$ python3 -q
>>> import numpy as np
>>> from numpy import linalg as LA
>>> np.set_printoptions(suppress=True, linewidth=100)
>>> E, _ = LA.qr(np.array([[-1.1, -1.9], [-0.6, 0.7]]))
>>> print(E.round(3))
[[-0.878 -0.479]
 [-0.479  0.878]]
>>> print([round(float(LA.det(E[:i, :i])), 2) + 0 for i in range(1, 3)])
[-0.88, -1.0]
>>> try:
...     LA.cholesky(E)
... except LA.LinAlgError as e:
...     print(repr(e))
... 
LinAlgError('Matrix is not positive definite')
>>> vec = np.array([-2, 1])
>>> y = E @ vec
>>> print(y.round(3))
[1.277 1.836]
>>> print(np.round(LA.solve(E, -1 * y), 3))
[ 2. -1.]
>>> print(np.round(LA.solve(E, y + E[:, 1]), 3))
[-2.  2.]
>>> print(np.round(LA.solve(E, E[:, 0]), 3) + 0)
[1. 0.]
>>> B = np.array([[-1, 2], [3, -2], [1, 1]])
>>> J = np.tile(B, (2, 3))
>>> print(J)
[[-1  2 -1  2 -1  2]
 [ 3 -2  3 -2  3 -2]
 [ 1  1  1  1  1  1]
 [-1  2 -1  2 -1  2]
 [ 3 -2  3 -2  3 -2]
 [ 1  1  1  1  1  1]]
>>> print([round(float(x), 3) for x in LA.svd(J, compute_uv=False)[:3]])
[10.121, 4.192, 0.0]
>>> print(LA.matrix_rank(J, rtol=0.1))
2
>>> print(LA.cond(J) > 100)
True
>>> print(round(float(LA.norm(J, 2) / LA.norm(J)), 3))
0.924
>>> rng = np.random.default_rng(285)
>>> labels = rng.permutation(6)
>>> print(labels)
[4 2 3 5 1 0]
>>> B = J[labels][:, labels]
>>> print(np.round(np.sort(np.abs(LA.eigvals(B))), 3) + 0)
[0. 0. 0. 0. 0. 4.]
>>> print(np.diag(B))
[ 3  1  2  1 -2 -1]
>>> U, s, Vh = LA.svd(J)
>>> evecs = Vh[:(s > 1e-8).sum()]
>>> vec = J[0] + -1 * J[5] + rng.integers(2) * np.eye(6)[5]
>>> print(vec)
[-2.  1. -2.  1. -2.  1.]
>>> print(np.round(np.diag(evecs.T @ evecs), 3))
[0.333 0.333 0.333 0.333 0.333 0.333]
>>> print(LA.matrix_rank(np.vstack([J, vec])))
2
>>> print(np.round(evecs.T @ evecs, 3) + 0)
[[0.333 0.    0.333 0.    0.333 0.   ]
 [0.    0.333 0.    0.333 0.    0.333]
 [0.333 0.    0.333 0.    0.333 0.   ]
 [0.    0.333 0.    0.333 0.    0.333]
 [0.333 0.    0.333 0.    0.333 0.   ]
 [0.    0.333 0.    0.333 0.    0.333]]
>>> print(round(np.trace(LA.pinv(J) @ J), 3))
2.0
>>> try:
...     LA.inv(J)
... except LA.LinAlgError as e:
...     print(e)
... 
Singular matrix
>>> print(np.round(J @ LA.pinv(J) @ J, 3))
[[-1.  2. -1.  2. -1.  2.]
 [ 3. -2.  3. -2.  3. -2.]
 [ 1.  1.  1.  1.  1.  1.]
 [-1.  2. -1.  2. -1.  2.]
 [ 3. -2.  3. -2.  3. -2.]
 [ 1.  1.  1.  1.  1.  1.]]
>>> print(np.unique(J.round(6), axis=0).shape)
(3, 6)
>>> J[:, 6]
Traceback (most recent call last):
  File "<python-input-37>", line 1, in <module>
    J[:, 6]
    ~^^^^^^
IndexError: index 6 is out of bounds for axis 1 with size 6
>>> print(np.round(LA.svd(J, compute_uv=False), 3) + 0)
[10.121  4.192  0.     0.     0.     0.   ]
>>> print(np.abs(J).max())
3
>>> print(np.diff(J, axis=0))
[[ 4 -4  4 -4  4 -4]
 [-2  3 -2  3 -2  3]
 [-2  1 -2  1 -2  1]
 [ 4 -4  4 -4  4 -4]
 [-2  3 -2  3 -2  3]]
>>> print(round(LA.norm(J), 3))
10.954
>>> print(LA.matrix_rank(J))
2
>>> print(J - J[0])
[[ 0  0  0  0  0  0]
 [ 4 -4  4 -4  4 -4]
 [ 2 -1  2 -1  2 -1]
 [ 0  0  0  0  0  0]
 [ 4 -4  4 -4  4 -4]
 [ 2 -1  2 -1  2 -1]]
>>> print(J.shape)
(6, 6)
>>> print(J.sum(axis=0))
[6 2 6 2 6 2]
>>> X = np.array([[4.05, 2.0, 5.0, 2.0],
...     [6.0, 5.05, 4.0, 1.0],
...     [3.0, 7.0, 7.05, 7.0],
...     [4.0, 2.0, 5.0, 2.05]])
>>> print(X)
[[4.05 2.   5.   2.  ]
 [6.   5.05 4.   1.  ]
 [3.   7.   7.05 7.  ]
 [4.   2.   5.   2.05]]
>>> print(round(float(np.abs(LA.eigvals(X)).max()), 3))
17.242
>>> print((X - X.T) / 2)
[[ 0.  -2.   1.  -1. ]
 [ 2.   0.  -1.5 -0.5]
 [-1.   1.5  0.   1. ]
 [ 1.   0.5 -1.   0. ]]
>>> X.inv()
Traceback (most recent call last):
  File "<python-input-50>", line 1, in <module>
    X.inv()
    ^^^^^
AttributeError: 'numpy.ndarray' object has no attribute 'inv'
>>> w1 = np.array([[-2, 2, 0], [-3, -2, -3], [-1, 0, -1], [0, -3, 0]])
>>> coef = np.array([-1, 1, -9])
>>> H = np.maximum(X @ w1 + coef, 0)
>>> print(LA.matrix_rank(H))
0
>>> print((H > 0).astype(int))
[[0 0 0]
 [0 0 0]
 [0 0 0]
 [0 0 0]]
>>> print((H > 0).mean(axis=0))
[0. 0. 0.]
>>> print(H)
[[0. 0. 0.]
 [0. 0. 0.]
 [0. 0. 0.]
 [0. 0. 0.]]
>>> C = np.array([[-1, -1], [0, -1], [1, 2]])
>>> print((H @ C).round(6).argmax(axis=1))
[0 0 0 0]
>>> print(w1 @ C)
[[ 2  0]
 [ 0 -1]
 [ 0 -1]
 [ 0  3]]
>>> U, s, Vh = LA.svd(X)
>>> print(s.round(3))
[17.365  4.952  2.782  0.004]
>>> print(np.argmax(s[:-1] / (s[1:] + 1e-6)) + 1)
3
>>> B = U[:, :3] @ np.diag(s[:3]) @ Vh[:3]
>>> print(round(np.abs(X - B).max(), 3))
0.002
>>> F = np.load("a.npy")
>>> print(F)
[[ 5.792 -5.332 -4.319 -5.096 -0.882]
 [17.939 12.452  1.826 -9.74  11.716]
 [-7.741 -2.24   3.761 10.071 -9.739]
 [ 2.885  1.316  0.851 -0.099 -0.652]
 [ 3.949 -5.758 -7.757 -9.972  5.841]]
>>> def softmax(z):
...     e = np.exp(z - z.max(axis=-1, keepdims=True))
...     return e / e.sum(axis=-1, keepdims=True)
... 
>>> print(np.round(softmax(10 * F[4]), 3) + 0)
[0. 0. 0. 0. 1.]
>>> print(np.round(softmax(F).sum(axis=1), 3))
[1. 1. 1. 1. 1.]
>>> att = F @ F.T / np.sqrt(5)
>>> print(softmax(att).round(6).argmax(axis=1))
[4 1 2 1 4]
>>> print(np.round(softmax(att), 3) + 0)
[[0. 0. 0. 0. 1.]
 [0. 1. 0. 0. 0.]
 [0. 0. 1. 0. 0.]
 [0. 1. 0. 0. 0.]
 [0. 0. 0. 0. 1.]]
>>> print(softmax(att)[4] @ F)
[ 3.949 -5.758 -7.757 -9.972  5.841]
>>> U, s, Vh = LA.svd(F)
>>> print(s.round(3))
[31.989 16.853  6.433  0.167  0.122]
>>> print(np.argmax(s[:-1] / (s[1:] + 1e-6)) + 1)
3
>>> B = U[:, :3] @ np.diag(s[:3]) @ Vh[:3]
>>> print(round(float(np.abs(F - B).max()), 3))
0.082
>>> print(round(float(LA.norm(F - B, 2)), 3), round(float(s[3]), 3))
0.167 0.167
>>> print(round(LA.norm(F - B) / LA.norm(F), 3))
0.006
>>> print(LA.matrix_rank(B))
3
>>> labels = rng.permutation(5)
>>> print(labels)
[2 4 1 0 3]
>>> B = F[labels][:, labels]
>>> print(np.diag(B))
[ 3.761  5.841 12.452  5.792 -0.099]
>>> M = np.array([[-13, 15, -6, -9],
...     [-6, 9, 1, -2],
...     [0, 0, 0, 0],
...     [0, 0, 0, 0],
...     [-7, 6, -7, -7],
...     [-6, 9, 1, -2],
...     [0, 0, 0, 0],
...     [-7, 6, 5, 9],
...     [-14, 12, -2, 2],
...     [-7, 6, 5, 9],
...     [0, 0, 0, 0],
...     [-6, 9, 1, -2],
...     [0, 0, 0, 0]])
>>> B = M + rng.integers(-2, 3, (13, 3)) @ rng.integers(-2, 3, (3, 4))
>>> print(B)
[[-17  17 -11 -13]
 [ -7   8   2   0]
 [ -4   6  -3  -4]
 [  0  -4  -2   0]
 [ -5   0 -13 -11]
 [ -8   7   3   2]
 [  1  -1  -2  -2]
 [ -1   0   5   9]
 [-12  12   7  10]
 [ -5   4   7  11]
 [ -3  -1  -8  -6]
 [ -8   9  -8 -10]
 [ -1   5   4   2]]
>>> print(np.abs(B - M).sum(axis=1))
[15  5 17  6 18 10  6 12 19  8 18 19 12]
>>> print(B - M)
[[-4  2 -5 -4]
 [-1 -1  1  2]
 [-4  6 -3 -4]
 [ 0 -4 -2  0]
 [ 2 -6 -6 -4]
 [-2 -2  2  4]
 [ 1 -1 -2 -2]
 [ 6 -6  0  0]
 [ 2  0  9  8]
 [ 2 -2  2  2]
 [-3 -1 -8 -6]
 [-2  0 -9 -8]
 [-1  5  4  2]]
